In [1]: import numpy as np

In [2]: np.set_printoptions(suppress=True, linewidth=200)

In [3]: def rd(a):
   ...:     return np.round(a, 2) + 0
   ...: 

In [4]: m1 = np.array([[-0.94, 0.18, -0.64, 0.49, 0.52, 0.31],
   ...:     [-0.9, 0.0, -0.7, 0.6, 0.4, 0.1],
   ...:     [-0.1, -0.7, 2.0, -0.9, 2.8, -0.7],
   ...:     [0.4, 1.4, -0.4, -0.7, -0.6, 1.0],
   ...:     [-2.1, 0.8, 0.5, 0.4, -0.7, 1.0]])

In [5]: m1
Out[5]: 
array([[-0.94,  0.18, -0.64,  0.49,  0.52,  0.31],
       [-0.9 ,  0.  , -0.7 ,  0.6 ,  0.4 ,  0.1 ],
       [-0.1 , -0.7 ,  2.  , -0.9 ,  2.8 , -0.7 ],
       [ 0.4 ,  1.4 , -0.4 , -0.7 , -0.6 ,  1.  ],
       [-2.1 ,  0.8 ,  0.5 ,  0.4 , -0.7 ,  1.  ]])

In [6]: U, sig, Vh = np.linalg.svd(m1)

In [7]: rd(sig)
Out[7]: array([3.97, 2.72, 1.91, 1.28, 0.05])

In [8]: A2 = U[:, :4] @ np.diag(sig[:4]) @ Vh[:4]

In [9]: np.linalg.matrix_rank(m1, rtol=0.05)
Out[9]: np.int64(4)

In [10]: rd(np.linalg.norm(m1, 2) / np.linalg.norm(m1))
Out[10]: np.float64(0.74)

In [11]: U, sig, Vh = np.linalg.svd(m1, full_matrices=False)

In [12]: (sig > 1e-8).sum()
Out[12]: np.int64(5)

In [13]: rd(np.abs(Vh[0]))
Out[13]: array([0.15, 0.33, 0.47, 0.2 , 0.71, 0.32])

In [14]: print(rd(np.cumsum(sig ** 2) / np.sum(sig ** 2)))
[0.55 0.81 0.94 1.   1.  ]

In [15]: print(np.allclose(U * sig @ Vh, m1))
True

In [16]: rd(U.T @ m1 @ Vh.T)
Out[16]: 
array([[3.97, 0.  , 0.  , 0.  , 0.  ],
       [0.  , 2.72, 0.  , 0.  , 0.  ],
       [0.  , 0.  , 1.91, 0.  , 0.  ],
       [0.  , 0.  , 0.  , 1.28, 0.  ],
       [0.  , 0.  , 0.  , 0.  , 0.05]])

In [17]: M = np.array([[1.0, 0.2, 0.04], [0.2, 1.0, 0.2], [0.04, 0.2, 1.0]])

In [18]: ev, vecs = np.linalg.eig(M)

In [19]: print(rd(M @ vecs[:, 0] - ev[0] * vecs[:, 0]))
[0. 0. 0.]

In [20]: np.linalg.matrix_rank(M)
Out[20]: np.int64(3)

In [21]: np.diff(M, axis=0)
Out[21]: 
array([[-0.8 ,  0.8 ,  0.16],
       [-0.16, -0.8 ,  0.8 ]])

In [22]: rd(np.linalg.svd(M, compute_uv=False))
Out[22]: array([1.3 , 0.96, 0.74])

In [23]: np.abs(M).max()
Out[23]: np.float64(1.0)

In [24]: x0 = np.array([0, -1, 2, 1, -2, 2])

In [25]: a = np.maximum(m1 @ x0, 0)

In [26]: np.flatnonzero(a > 1e-9)
Out[26]: array([3, 4])

In [27]: rd(m1.T @ a)
Out[27]: array([-8.28,  3.62,  1.88,  1.39, -2.98,  4.3 ])

In [28]: rd(np.tanh(m1 @ x0))
Out[28]: array([-0.88, -0.89, -1.  ,  0.29,  1.  ])

In [29]: print(m1 * (a > 1e-9)[:, None])
[[-0.   0.  -0.   0.   0.   0. ]
 [-0.   0.  -0.   0.   0.   0. ]
 [-0.  -0.   0.  -0.   0.  -0. ]
 [ 0.4  1.4 -0.4 -0.7 -0.6  1. ]
 [-2.1  0.8  0.5  0.4 -0.7  1. ]]

In [30]: O, Rm = np.linalg.qr(M)

In [31]: rd(O.T @ O)
Out[31]: 
array([[1., 0., 0.],
       [0., 1., 0.],
       [0., 0., 1.]])

In [32]: rd(abs(Rm[0, 0])), rd(np.linalg.norm(M[:, 0]))
Out[32]: (np.float64(1.02), np.float64(1.02))

In [33]: print(rd(O @ Rm))
[[1.   0.2  0.04]
 [0.2  1.   0.2 ]
 [0.04 0.2  1.  ]]

In [34]: rd(Rm)
Out[34]: 
array([[-1.02, -0.4 , -0.12],
       [ 0.  , -0.96, -0.38],
       [ 0.  ,  0.  ,  0.94]])

In [35]: W0 = np.load("layer12.npy")

In [36]: W0
Out[36]: 
array([[ 4, -4,  6, -4],
       [-4,  4, -6,  4],
       [ 6, -6,  9, -6],
       [-4,  4, -6,  4]])

In [37]: U, sig, Vh = np.linalg.svd(W0)

In [38]: rd(sig)
Out[38]: array([21.,  0.,  0.,  0.])

In [39]: A2 = U[:, :1] @ np.diag(sig[:1]) @ Vh[:1]

In [40]: np.linalg.matrix_rank(W0, rtol=0.05)
Out[40]: np.int64(1)

In [41]: rd(np.linalg.norm(W0 - A2) / np.linalg.norm(W0))
Out[41]: np.float64(0.0)

In [42]: O, vecs = np.linalg.qr(M[:, :2])[0], np.linalg.qr(M[:, 2:])[0]

In [43]: sig = np.linalg.svd(O.T @ vecs, compute_uv=False)

In [44]: rd(sig)
Out[44]: array([0.39])

In [45]: (sig > 0.9).sum()
Out[45]: np.int64(0)

In [46]: x0 = np.array([2, 5, 3, 1])

In [47]: a = np.maximum(W0 @ x0, 0)

In [48]: W0 * (a > 1e-9)[:, None]
Out[48]: 
array([[ 4, -4,  6, -4],
       [ 0,  0,  0,  0],
       [ 6, -6,  9, -6],
       [ 0,  0,  0,  0]])

In [49]: np.maximum(W0 @ x0, 0) - np.maximum(-W0 @ x0, 0)
Out[49]: array([ 2, -2,  3, -2])

In [50]: ev, vecs = np.linalg.eigh(W0)

In [51]: x0 = np.array([0, 2, 3, 3])

In [52]: print(rd(vecs * np.abs(ev) @ vecs.T))
[[ 4. -4.  6. -4.]
 [-4.  4. -6.  4.]
 [ 6. -6.  9. -6.]
 [-4.  4. -6.  4.]]

In [53]: np.abs(W0).sum(axis=1).max(), np.abs(ev).max()
Out[53]: (np.int64(27), np.float64(21.0))

In [54]: A2 = np.array([[9, -2], [-8, 6], [3, 6]])

In [55]: K = np.kron(np.eye(3, dtype=int), A2)

In [56]: K
Out[56]: 
array([[ 9, -2,  0,  0,  0,  0],
       [-8,  6,  0,  0,  0,  0],
       [ 3,  6,  0,  0,  0,  0],
       [ 0,  0,  9, -2,  0,  0],
       [ 0,  0, -8,  6,  0,  0],
       [ 0,  0,  3,  6,  0,  0],
       [ 0,  0,  0,  0,  9, -2],
       [ 0,  0,  0,  0, -8,  6],
       [ 0,  0,  0,  0,  3,  6]])

In [57]: np.allclose(W0, W0.T)
Out[57]: True

In [58]: np.trace(W0)
Out[58]: np.int64(21)

In [59]: (W0 - W0.T) / 2
Out[59]: 
array([[0., 0., 0., 0.],
       [0., 0., 0., 0.],
       [0., 0., 0., 0.],
       [0., 0., 0., 0.]])

In [60]: print(np.allclose(W0 @ W0.T, W0.T @ W0))
True

In [61]: print(np.linalg.matrix_power(W0, 4))
[[ 37044 -37044  55566 -37044]
 [-37044  37044 -55566  37044]
 [ 55566 -55566  83349 -55566]
 [-37044  37044 -55566  37044]]

In [62]: (W0 + W0.T) / 2
Out[62]: 
array([[ 4., -4.,  6., -4.],
       [-4.,  4., -6.,  4.],
       [ 6., -6.,  9., -6.],
       [-4.,  4., -6.,  4.]])

In [63]: t3 = np.stack([K, -1 * K, K[::-1]])

In [64]: t3.sum(axis=0)
Out[64]: 
array([[ 0,  0,  0,  0,  3,  6],
       [ 0,  0,  0,  0, -8,  6],
       [ 0,  0,  0,  0,  9, -2],
       [ 0,  0,  3,  6,  0,  0],
       [ 0,  0, -8,  6,  0,  0],
       [ 0,  0,  9, -2,  0,  0],
       [ 3,  6,  0,  0,  0,  0],
       [-8,  6,  0,  0,  0,  0],
       [ 9, -2,  0,  0,  0,  0]])

In [65]: np.linalg.matrix_rank(t3.reshape(3, -1))
Out[65]: np.int64(2)

In [66]: print(t3.shape)
(3, 9, 6)

In [67]: print(np.einsum("bij,cij->bc", t3, t3))
[[ 690 -690  130]
 [-690  690 -130]
 [ 130 -130  690]]

In [68]: def softmax(z):
    ...:     e = np.exp(z - z.max(axis=-1, keepdims=True))
    ...:     return e / e.sum(axis=-1, keepdims=True)
    ...: 

In [69]: rd(softmax(K).sum(axis=1))
Out[69]: array([1., 1., 1., 1., 1., 1., 1., 1., 1.])

In [70]: rd(softmax(K[8] + 2))
Out[70]: array([0.  , 0.  , 0.  , 0.  , 0.05, 0.94])

In [71]: rd(softmax(10 * K[8]))
Out[71]: array([0., 0., 0., 0., 0., 1.])

In [72]: scores = K @ K.T / np.sqrt(6)

In [73]: rd(softmax(scores + np.triu(np.full(scores.shape, -np.inf), 1)))
Out[73]: 
array([[1., 0., 0., 0., 0., 0., 0., 0., 0.],
       [0., 1., 0., 0., 0., 0., 0., 0., 0.],
       [0., 0., 1., 0., 0., 0., 0., 0., 0.],
       [0., 0., 0., 1., 0., 0., 0., 0., 0.],
       [0., 0., 0., 0., 1., 0., 0., 0., 0.],
       [0., 0., 0., 0., 0., 1., 0., 0., 0.],
       [0., 0., 0., 0., 0., 0., 1., 0., 0.],
       [0., 0., 0., 0., 0., 0., 0., 1., 0.],
       [0., 0., 0., 0., 0., 0., 0., 0., 1.]])

In [74]: rd(softmax(scores))
Out[74]: 
array([[1., 0., 0., 0., 0., 0., 0., 0., 0.],
       [0., 1., 0., 0., 0., 0., 0., 0., 0.],
       [0., 0., 1., 0., 0., 0., 0., 0., 0.],
       [0., 0., 0., 1., 0., 0., 0., 0., 0.],
       [0., 0., 0., 0., 1., 0., 0., 0., 0.],
       [0., 0., 0., 0., 0., 1., 0., 0., 0.],
       [0., 0., 0., 0., 0., 0., 1., 0., 0.],
       [0., 0., 0., 0., 0., 0., 0., 1., 0.],
       [0., 0., 0., 0., 0., 0., 0., 0., 1.]])

In [75]: f, g = m1[0], m1[3]

In [76]: rd(f @ f)
Out[76]: np.float64(1.93)

In [77]: pr = (f @ g) / (f @ f) * f

In [78]: np.linalg.matrix_rank(np.outer(f, g))
Out[78]: np.int64(1)

In [79]: print(rd(np.linalg.norm(f + g) ** 2 + np.linalg.norm(f - g) ** 2))
12.12

In [80]: rd(pr)
Out[80]: array([ 0.1 , -0.02,  0.07, -0.05, -0.06, -0.03])

In [81]: rd((g - pr) @ f)
Out[81]: np.float64(0.0)

In [82]: mat, _ = np.linalg.qr(np.array([[0.0, 1.1, 0.4, -2.3],
    ...:     [-0.7, 0.8, -1.5, 2.2],
    ...:     [-0.1, -0.1, 0.1, 0.7],
    ...:     [-1.4, 0.7, 1.2, 1.2]]))

In [83]: print(rd(mat))
[[ 0.   -0.93 -0.35 -0.12]
 [ 0.45 -0.31  0.84 -0.03]
 [ 0.06  0.14 -0.02 -0.99]
 [ 0.89  0.14 -0.42  0.09]]

In [84]: A2 = np.array([[4, 4], [3, -3]])

In [85]: basis = np.kron(A2, mat)

In [86]: basis.shape
Out[86]: (8, 8)

In [87]: rd(np.linalg.norm(basis, 2)), rd(np.linalg.norm(A2, 2) * np.linalg.norm(mat, 2))
Out[87]: (np.float64(5.66), np.float64(5.66))

In [88]: rng = np.random.default_rng(8456)

In [89]: J = np.triu(rng.random((7, 7)) < 0.4, 1).astype(int)

In [90]: J = J + J.T

In [91]: J
Out[91]: 
array([[0, 0, 1, 0, 0, 0, 0],
       [0, 0, 0, 0, 0, 0, 1],
       [1, 0, 0, 0, 1, 0, 0],
       [0, 0, 0, 0, 1, 1, 1],
       [0, 0, 1, 1, 0, 1, 1],
       [0, 0, 0, 1, 1, 0, 1],
       [0, 1, 0, 1, 1, 1, 0]])

In [92]: z = rng.permutation(7)

In [93]: A2 = J[:, z] * rng.choice([-1, 1], 7)

In [94]: A2
Out[94]: 
array([[ 0,  0,  0,  0,  0, -1,  0],
       [ 0,  0,  1,  0,  0,  0,  0],
       [ 0,  0,  0,  0, -1,  0,  1],
       [ 1,  0,  1,  0, -1,  0,  0],
       [ 1, -1,  1,  0,  0, -1,  0],
       [ 0, -1,  1,  0, -1,  0,  0],
       [ 1, -1,  0,  1, -1,  0,  0]])

In [95]: U, _, Vh = np.linalg.svd(J.T @ A2)

In [96]: print(rd(np.linalg.lstsq(J, A2)[0]))
[[ 0.  0.  0.  0.  0.  0.  1.]
 [ 0.  0.  0.  1.  0.  0.  0.]
 [ 0.  0.  0.  0.  0. -1.  0.]
 [ 0. -1.  0.  0.  0.  0.  0.]
 [ 0.  0.  0.  0. -1.  0.  0.]
 [ 1.  0.  0.  0.  0.  0.  0.]
 [ 0.  0.  1.  0.  0.  0.  0.]]

In [97]: np.trace(J @ J @ J) // 6
Out[97]: np.int64(4)

In [98]: Lm = np.diag(J.sum(axis=1)) - J

In [99]: rd(np.linalg.eigvalsh(Lm))
Out[99]: array([0.  , 0.42, 1.07, 2.45, 4.  , 4.77, 5.28])

In [100]: np.linalg.matrix_rank(Lm)
Out[100]: np.int64(6)

In [101]: Lm @ np.ones(7)
Out[101]: array([0., 0., 0., 0., 0., 0., 0.])

In [102]: x0 = np.array([4, -5, 2, -3, 1, 4, -4])

In [103]: target = J @ x0

In [104]: target
Out[104]: array([ 2, -4,  5,  1, -1, -6, -3])

In [105]: print(rd(np.linalg.solve(J.T, J[3])))
[0. 0. 0. 1. 0. 0. 0.]

In [106]: print(rd(np.linalg.solve(J, target)))
[ 4. -5.  2. -3.  1.  4. -4.]

In [107]: rd(np.linalg.solve(J, J[:, 2]))
Out[107]: array([0., 0., 1., 0., 0., 0., 0.])

In [108]: data = np.loadtxt("out11.csv", delimiter=",")

In [109]: print(data)
[[ 0.79  0.26 -0.27  0.64 -0.82 -0.52 -0.18]
 [-0.72 -0.34 -0.31 -0.53  1.13  0.24  0.52]
 [-0.22 -0.35  0.76  0.43 -0.19  0.48 -0.63]
 [ 0.61  0.16  0.    0.41 -0.88 -0.46 -0.49]
 [ 0.31  0.3  -0.42  0.25 -0.57 -0.81 -0.13]
 [ 0.08  0.36 -0.17  0.18 -1.11 -0.94 -0.27]]

In [110]: f = np.array([-2, 1, -2])

In [111]: rd(np.polyval(f, data[1]))
Out[111]: array([-3.76, -2.57, -2.5 , -3.09, -3.42, -1.88, -2.02])

In [112]: print(rd(np.correlate(data[1], data[0], "full")))
[ 0.13  0.44  0.82  0.07  0.3  -0.49 -2.06  0.05 -0.96  0.14  0.81  0.32  0.41]

In [113]: F = np.load("a.npy")

In [114]: F
Out[114]: 
array([[ 0, -1,  0],
       [ 0,  0,  0]])

In [115]: r = np.linalg.matrix_rank(F)

In [116]: print(r)
1

In [117]: null = np.linalg.svd(F)[2][r:].T

In [118]: null.shape
Out[118]: (3, 2)

In [119]: np.linalg.matrix_rank(F.T @ F), np.linalg.matrix_rank(F @ F.T)
Out[119]: (np.int64(1), np.int64(1))

In [120]: print(null @ null.T)
[[1. 0. 0.]
 [0. 0. 0.]
 [0. 0. 1.]]

In [121]: np.allclose(F @ null, 0)
Out[121]: True

In [122]: [int(np.linalg.matrix_rank(np.delete(F, i, axis=0))) for i in range(2)]
Out[122]: [0, 1]

In [123]: F @ null
Out[123]: 
array([[0., 0.],
       [0., 0.]])

In [124]: x0 = np.array([3, 1, 0])

In [125]: a = np.maximum(F @ x0, 0)

In [126]: print(np.maximum(F @ (3 * x0), 0))
[0 0]

In [127]: rd(np.tanh(F @ x0))
Out[127]: array([-0.76,  0.  ])

In [128]: U, sig, Vh = np.linalg.svd(F)

In [129]: np.argmax(sig[:-1] / (sig[1:] + 1e-6)) + 1
Out[129]: np.int64(1)

In [130]: A2 = U[:, :1] @ np.diag(sig[:1]) @ Vh[:1]

In [131]: np.abs(F - A2).max()
Out[131]: np.float64(0.0)

In [132]: np.linalg.matrix_rank(F, rtol=0.05)
Out[132]: np.int64(1)

In [133]: print(F.shape)
(2, 3)

In [134]: np.abs(F).max()
Out[134]: np.int64(1)

In [135]: rd(np.linalg.norm(F))
Out[135]: np.float64(1.0)

In [136]: np.linalg.matrix_rank(F)
Out[136]: np.int64(1)

In [137]: rd(np.linalg.svd(F, compute_uv=False))
Out[137]: array([1., 0.])

In [138]: print(np.diff(F, axis=0))
[[0 1 0]]

In [139]: F.sum(axis=1)
Out[139]: array([-1,  0])

In [140]: print(F.sum(axis=0))
[ 0 -1  0]

In [141]: rd(np.trace(np.linalg.pinv(F) @ F))
Out[141]: np.float64(1.0)

In [142]: np.unique(F.round(6), axis=0).shape
Out[142]: (2, 3)

In [143]: print(np.linalg.lstsq(F[:-1].T, F[-1])[2])
1

In [144]: np.allclose(F[:-1].T @ np.linalg.lstsq(F[:-1].T, F[-1])[0], F[-1])
Out[144]: True

In [145]: rd(F @ np.linalg.pinv(F) @ F)
Out[145]: 
array([[ 0., -1.,  0.],
       [ 0.,  0.,  0.]])

In [146]: np.abs(np.diag(np.linalg.qr(F)[1])) > 1e-9
Out[146]: array([False, False])
